$ ipython --no-banner

In [1]: import numpy as np

In [2]: np.set_printoptions(precision=2, suppress=True, linewidth=160, floatmode="fixed")

In [3]: rnd = lambda a: np.round(a, 2) + 0

In [4]: X = np.array([[0, 0, 0, 0], [0, 0, 0, 0], [0, 0, 9, 3], [0, 0, 3, 1]])

In [5]: print(X)
[[0 0 0 0]
 [0 0 0 0]
 [0 0 9 3]
 [0 0 3 1]]

In [6]: print(np.diff(X, axis=0))
[[ 0  0  0  0]
 [ 0  0  9  3]
 [ 0  0 -6 -2]]

In [7]: print(rnd(np.linalg.svd(X, compute_uv=False)))
[10.00  0.00  0.00  0.00]

In [8]: print(X.mean(axis=0))
[0.00 0.00 3.00 1.00]

In [9]: print(X.sum(axis=0))
[ 0  0 12  4]

In [10]: print(np.linalg.matrix_rank(X))
1

In [11]: print(X.shape)
(4, 4)

In [12]: print(rnd(np.linalg.norm(X)))
10.0

In [13]: print(X.sum(axis=1))
[ 0  0 12  4]

In [14]: Uu, sig, Vt = np.linalg.svd(X)

In [15]: evecs = Vt[:(sig > 1e-8).sum()]

In [16]: rng = np.random.default_rng(4357)

In [17]: vec = X[3] + 4 * X[1] + rng.integers(2) * np.eye(4)[2]

In [18]: print(vec)
[0.00 0.00 4.00 1.00]

In [19]: print(np.linalg.matrix_rank(np.vstack([X, vec])))
2

In [20]: print(rnd(evecs.T @ evecs))
[[0.00 0.00 0.00 0.00]
 [0.00 0.00 0.00 0.00]
 [0.00 0.00 0.90 0.30]
 [0.00 0.00 0.30 0.10]]

In [21]: mat = np.loadtxt("arr.csv", delimiter=",")

In [22]: print(mat)
[[ -2.99  -9.08   5.06   0.05   1.91  -1.01   3.00   0.96  -8.02  -3.96  -2.98]
 [-11.99  -2.08 -14.06  -2.03 -14.08  -6.00   4.03  -3.99   9.99 -17.99  17.94]
 [-17.93  -3.07 -21.00  -3.05 -20.94  -9.08   6.00  -5.93  14.95 -26.96  27.00]
 [-14.97 -11.05  -9.05  -1.95 -11.99  -7.03   7.06  -2.94   1.99 -21.97  14.92]
 [-15.07 -11.01  -8.99  -2.02 -12.02  -7.04   6.92  -2.95   2.06 -22.03  14.99]
 [-21.00 -29.03   1.01  -2.04  -7.95  -8.97  13.02  -0.98 -13.96 -29.98   9.03]
 [ -3.08  -8.98   5.01   0.02   2.07  -1.02   2.96   1.04  -7.90  -4.06  -2.99]
 [-27.06 -29.99  -6.01  -2.99 -14.96 -12.00  14.95  -2.94  -9.01 -39.01  18.06]
 [-15.00 -28.05   7.95  -0.97  -0.95  -6.02  11.05   1.00 -18.99 -21.00   0.02]
 [ -6.00  -1.02  -6.97  -0.96  -7.02  -2.97   2.01  -2.07   4.92  -8.95   8.96]
 [-18.00  -2.96 -21.05  -2.96 -21.03  -9.00   5.99  -5.98  14.96 -27.02  26.94]
 [-15.06 -11.09  -9.08  -2.05 -11.98  -6.98   7.03  -2.94   2.05 -22.03  15.00]
 [-23.96 -21.05 -10.99  -3.01 -17.02 -10.92  12.04  -4.04  -0.93 -34.98  21.01]]

In [23]: cov = mat.T @ mat

In [24]: print(rnd(np.linalg.eigvalsh(cov)[::-1]))
[20698.12  4148.56     0.07     0.04     0.03     0.02     0.02     0.01     0.00     0.00     0.00]

In [25]: print(rnd(np.trace(cov)), rnd((mat ** 2).sum()))
24846.87 24846.87

In [26]: print(rnd(np.diag(cov)))
[3494.01 3525.00 1647.36   58.30 2145.55  737.98  917.16  146.05 1347.99 7431.33 3396.14]

In [27]: print(np.linalg.matrix_rank(cov))
11

In [28]: M2 = mat / np.sqrt((mat ** 2).mean(axis=1, keepdims=True))

In [29]: print(rnd(M2[8]))
[-1.10 -2.06  0.58 -0.07 -0.07 -0.44  0.81  0.07 -1.40 -1.54  0.00]

In [30]: print(np.linalg.matrix_rank(M2) == np.linalg.matrix_rank(mat))
True

In [31]: print(rnd(np.linalg.norm(M2, axis=1)))
[3.32 3.32 3.32 3.32 3.32 3.32 3.32 3.32 3.32 3.32 3.32 3.32 3.32]

In [32]: print(np.linalg.matrix_rank(mat - mat.mean(axis=1, keepdims=True)))
10

In [33]: def softmax(z):
    ...:     e = np.exp(z - z.max(axis=-1, keepdims=True))
    ...:     return e / e.sum(axis=-1, keepdims=True)
    ...: 

In [34]: print(rnd(softmax(mat).sum(axis=1)))
[1.00 1.00 1.00 1.00 1.00 1.00 1.00 1.00 1.00 1.00 1.00 1.00 1.00]

In [35]: print(rnd(softmax(mat[2] + 4)))
[0.00 0.00 0.00 0.00 0.00 0.00 0.00 0.00 0.00 0.00 1.00]

In [36]: att = mat @ mat.T / np.sqrt(11)

In [37]: print(softmax(att).round(6).argmax(axis=1))
[ 8 10 10  7  7  7  8  7  7 10 10  7  7]

In [38]: print(rnd(softmax(att)[2] @ mat))
[-17.98  -2.99 -21.04  -2.98 -21.01  -9.02   5.99  -5.97  14.96 -27.00  26.96]

In [39]: m1 = np.load("mat.npy")

In [40]: print(m1)
[[-1  0  1  2  3  4  5  6]
 [ 7  8  9 10 11 12 13 14]
 [15 16 17 18 19 20 21 22]
 [23 24 25 26 27 28 29 30]
 [31 32 33 34 35 36 37 38]]

In [41]: Uu, sig, Vt = np.linalg.svd(m1)

In [42]: print(rnd(sig))
[137.71   7.53   0.00   0.00   0.00]

In [43]: print(np.argmax(sig[:-1] / (sig[1:] + 1e-6)) + 1)
2

In [44]: M2 = Uu[:, :2] @ np.diag(sig[:2]) @ Vt[:2]

In [45]: print(rnd(np.linalg.norm(m1 - M2) / np.linalg.norm(m1)))
0.0

In [46]: print(rnd(np.linalg.norm(m1 - M2, 2)), rnd(sig[2]))
0.0 0.0

In [47]: print(rnd(np.abs(m1 - M2).max()))
0.0

In [48]: print(rnd(M2))
[[-1.00  0.00  1.00  2.00  3.00  4.00  5.00  6.00]
 [ 7.00  8.00  9.00 10.00 11.00 12.00 13.00 14.00]
 [15.00 16.00 17.00 18.00 19.00 20.00 21.00 22.00]
 [23.00 24.00 25.00 26.00 27.00 28.00 29.00 30.00]
 [31.00 32.00 33.00 34.00 35.00 36.00 37.00 38.00]]

In [49]: rank = np.linalg.matrix_rank(m1)

In [50]: print(rank)
2

In [51]: null = np.linalg.svd(m1)[2][rank:].T

In [52]: print([int(np.linalg.matrix_rank(m1[:i])) for i in range(1, len(m1) + 1)])
[1, 2, 2, 2, 2]

In [53]: print(np.allclose(m1 @ null, 0))
True

In [54]: print([int(np.linalg.matrix_rank(m1[:, :j + 1])) for j in range(8)])
[1, 2, 2, 2, 2, 2, 2, 2]

In [55]: print(rnd(null @ null.T))
[[ 0.58 -0.33 -0.25 -0.17 -0.08  0.00  0.08  0.17]
 [-0.33  0.73 -0.21 -0.15 -0.10 -0.04  0.02  0.08]
 [-0.25 -0.21  0.82 -0.14 -0.11 -0.07 -0.04  0.00]
 [-0.17 -0.15 -0.14  0.87 -0.12 -0.11 -0.10 -0.08]
 [-0.08 -0.10 -0.11 -0.12  0.87 -0.14 -0.15 -0.17]
 [ 0.00 -0.04 -0.07 -0.11 -0.14  0.82 -0.21 -0.25]
 [ 0.08  0.02 -0.04 -0.10 -0.15 -0.21  0.73 -0.33]
 [ 0.17  0.08  0.00 -0.08 -0.17 -0.25 -0.33  0.58]]

In [56]: T = np.stack([m1, 3 * m1, m1[::-1]])

In [57]: print(T.shape)
(3, 5, 8)

In [58]: print((T @ m1.T).shape)
(3, 5, 5)

In [59]: print(np.unique(m1.round(6), axis=0).shape)
(5, 8)

In [60]: print(rnd(np.trace(np.linalg.pinv(m1) @ m1)))
2.0

In [61]: print(np.linalg.lstsq(m1[:-1].T, m1[-1])[2])
2

In [62]: print(np.abs(np.diag(np.linalg.qr(m1)[1])) > 1e-9)
[ True  True False False False]

In [63]: K = np.loadtxt("m.csv", delimiter=",")

In [64]: print(K)
[[1.00 1.00 0.00 2.00 1.00 2.00 1.00]
 [1.00 1.00 1.00 0.00 2.00 1.00 2.00]
 [2.00 1.00 1.00 1.00 0.00 2.00 1.00]
 [1.00 2.00 1.00 1.00 1.00 0.00 2.00]
 [2.00 1.00 2.00 1.00 1.00 1.00 0.00]
 [0.00 2.00 1.00 2.00 1.00 1.00 1.00]
 [1.00 0.00 2.00 1.00 2.00 1.00 1.00]]

In [65]: M2 = np.array([[1, 1], [3, 1], [1, 3], [5, -2], [-5, -1], [-2, -1], [-3, -2]])

In [66]: print(np.einsum("ij->j", K))
[8.00 8.00 8.00 8.00 8.00 8.00 8.00]

In [67]: print(np.linalg.matrix_rank(K @ M2))
2

In [68]: print(K @ M2)
[[  2.00  -7.00]
 [-13.00  -2.00]
 [  4.00   0.00]
 [  2.00  -1.00]
 [  5.00   5.00]
 [  7.00  -3.00]
 [ -7.00   0.00]]

In [69]: T = np.stack([mat, 4 * mat, mat[::-1]])

In [70]: print(np.linalg.matrix_rank(T.reshape(3, -1)))
2

In [71]: print(rnd(np.linalg.norm(T, axis=(1, 2))))
[157.63 630.52 157.63]

In [72]: print(T.shape)
(3, 13, 11)

In [73]: print(rnd(np.einsum("bij,cij->bc", T, T)))
[[ 24846.87  99387.48  19414.96]
 [ 99387.48 397549.94  77659.84]
 [ 19414.96  77659.84  24846.87]]
